$ python -q
>>> import numpy as np
>>> import numpy.linalg as la
>>> np.set_printoptions(suppress=True, linewidth=200)
>>> feats = np.load("arr.npy")
>>> feats
array([[1, 3, 0, 0],
       [3, 0, 0, 0],
       [0, 0, 1, 3],
       [0, 0, 3, 0]])
>>> hat = np.triu(np.array([[3, 3, 0, 1], [0, 1, 2, 3], [0, 3, 2, 0], [3, 1, 0, 1]]), 1) + np.eye(4)
>>> other = hat @ feats @ la.inv(hat)
>>> np.round(np.poly(other), 1)
array([  1.,  -2., -17.,  18.,  81.])
>>> hat @ feats - feats @ hat
array([[  9.,  -3.,  -3., -10.],
       [  0.,  -9.,  11.,   3.],
       [  0.,   0.,   0.,   0.],
       [  0.,   0.,   0.,   0.]])
>>> np.trace(other), np.trace(feats)
(np.float64(2.0), np.int64(2))
>>> np.round(la.det(feats[::-1]), 1)
np.float64(81.0)
>>> print(round(float(la.eigvals(feats).sum().real), 1))
2.0
>>> np.round(la.det(2 * feats), 1), round(la.det(feats), 1)
(np.float64(1296.0), np.float64(81.0))
>>> print(np.round(la.eigvals(feats), 1))
[ 3.5 -2.5  3.5 -2.5]
>>> rng = np.random.default_rng(68389)
>>> other = feats + rng.integers(-2, 3, (4, 2)) @ rng.integers(-2, 3, (2, 4))
>>> other
array([[-3, -1,  2, -2],
       [ 5,  4, -4,  4],
       [-4, -4,  3,  1],
       [-4, -4,  5, -2]])
>>> print(la.matrix_rank(other - feats, tol=1e-8))
2
>>> np.round(la.svd(other - feats, compute_uv=False), 1) + 0
array([12.8,  3. ,  0. ,  0. ])
>>> K = np.array([[5, -7, -9, -7], [5, -7, -9, -7]])
>>> # looks like rank 1
>>> other = K / la.norm(K, axis=1, keepdims=True)
>>> gram = other @ other.T
>>> np.round(la.norm(other, axis=1), 1)
array([1., 1.])
>>> round(np.degrees(np.arccos(np.clip(gram[1, 0], -1, 1))), 1)
np.float64(0.0)
>>> gram.round(1)
array([[1., 1.],
       [1., 1.]])
>>> gram[1].round(1)
array([1., 1.])
>>> data = np.loadtxt("x.csv", delimiter=",")
>>> print(data)
[[ 0.  0.  0.]
 [ 0.  0. -1.]
 [ 0. -1.  0.]]
>>> np.round(K @ la.pinv(K) @ K, 1)
array([[ 5., -7., -9., -7.],
       [ 5., -7., -9., -7.]])
>>> A = np.load("sample16.npy")
>>> A
array([[3, 1, 0, 0, 0, 0],
       [1, 0, 0, 0, 0, 0],
       [5, 2, 0, 0, 0, 0],
       [0, 0, 3, 1, 0, 0],
       [0, 0, 1, 0, 0, 0],
       [0, 0, 5, 2, 0, 0],
       [0, 0, 0, 0, 3, 1],
       [0, 0, 0, 0, 1, 0],
       [0, 0, 0, 0, 5, 2]])
>>> left, sv, Vt = la.svd(A)
>>> print(np.argmax(sv[:-1] / (sv[1:] + 1e-6)) + 1)
3
>>> print(sv.round(1))
[6.3 6.3 6.3 0.4 0.4 0.4]
>>> other = left[:, :3] @ np.diag(sv[:3]) @ Vt[:3]
>>> print(other.round(1) + 0)
[[3.  1.1 0.  0.  0.  0. ]
 [0.9 0.3 0.  0.  0.  0. ]
 [5.  1.9 0.  0.  0.  0. ]
 [0.  0.  3.  1.1 0.  0. ]
 [0.  0.  0.9 0.3 0.  0. ]
 [0.  0.  5.  1.9 0.  0. ]
 [0.  0.  0.  0.  3.  1.1]
 [0.  0.  0.  0.  0.9 0.3]
 [0.  0.  0.  0.  5.  1.9]]
>>> la.matrix_rank(other)
np.int64(3)
>>> X = np.load("mat.npy")
>>> X
array([[ 1,  0,  0,  0,  0],
       [ 0,  1,  0,  0,  0],
       [ 4, -2,  1,  0,  0],
       [-5, -5, -3,  1,  0],
       [ 1,  4, -2, -3,  1]])
>>> O = X.astype(float).copy()
>>> for j in range(5):
...     O[:, j] -= O[:, :j] @ (O[:, :j].T @ O[:, j])
...     O[:, j] /= la.norm(O[:, j])
... 
>>> O.round(1) + 0
array([[ 0.2, -0.1, -0.2,  0.7, -0.7],
       [ 0. ,  0.2,  0. ,  0.7,  0.7],
       [ 0.6, -0.7, -0.4, -0.1,  0.2],
       [-0.8, -0.4, -0.5,  0.1,  0.1],
       [ 0.2,  0.6, -0.8, -0.1,  0. ]])
>>> np.round(O.T @ X, 1) + 0
array([[ 6.6,  3.2,  2.6, -1.2,  0.2],
       [ 0. ,  6. , -0.6, -2.2,  0.6],
       [ 0. ,  0. ,  2.6,  1.9, -0.8],
       [ 0. ,  0. ,  0. ,  0.4, -0.1],
       [ 0. ,  0. ,  0. ,  0. ,  0. ]])
>>> np.round(O.T @ O, 1) + 0
array([[1., 0., 0., 0., 0.],
       [0., 1., 0., 0., 0.],
       [0., 0., 1., 0., 0.],
       [0., 0., 0., 1., 0.],
       [0., 0., 0., 0., 1.]])
>>> left, sv, Vt = la.svd(X, full_matrices=False)
>>> np.round(sv / sv[0], 1) + 0
array([1. , 0.6, 0.3, 0. , 0. ])
>>> np.round(left.T @ X @ Vt.T, 1) + 0
array([[8.6, 0. , 0. , 0. , 0. ],
       [0. , 5.6, 0. , 0. , 0. ],
       [0. , 0. , 2.9, 0. , 0. ],
       [0. , 0. , 0. , 0.3, 0. ],
       [0. , 0. , 0. , 0. , 0. ]])
>>> np.abs(left[:, 0]).round(6).argmax()
np.int64(3)
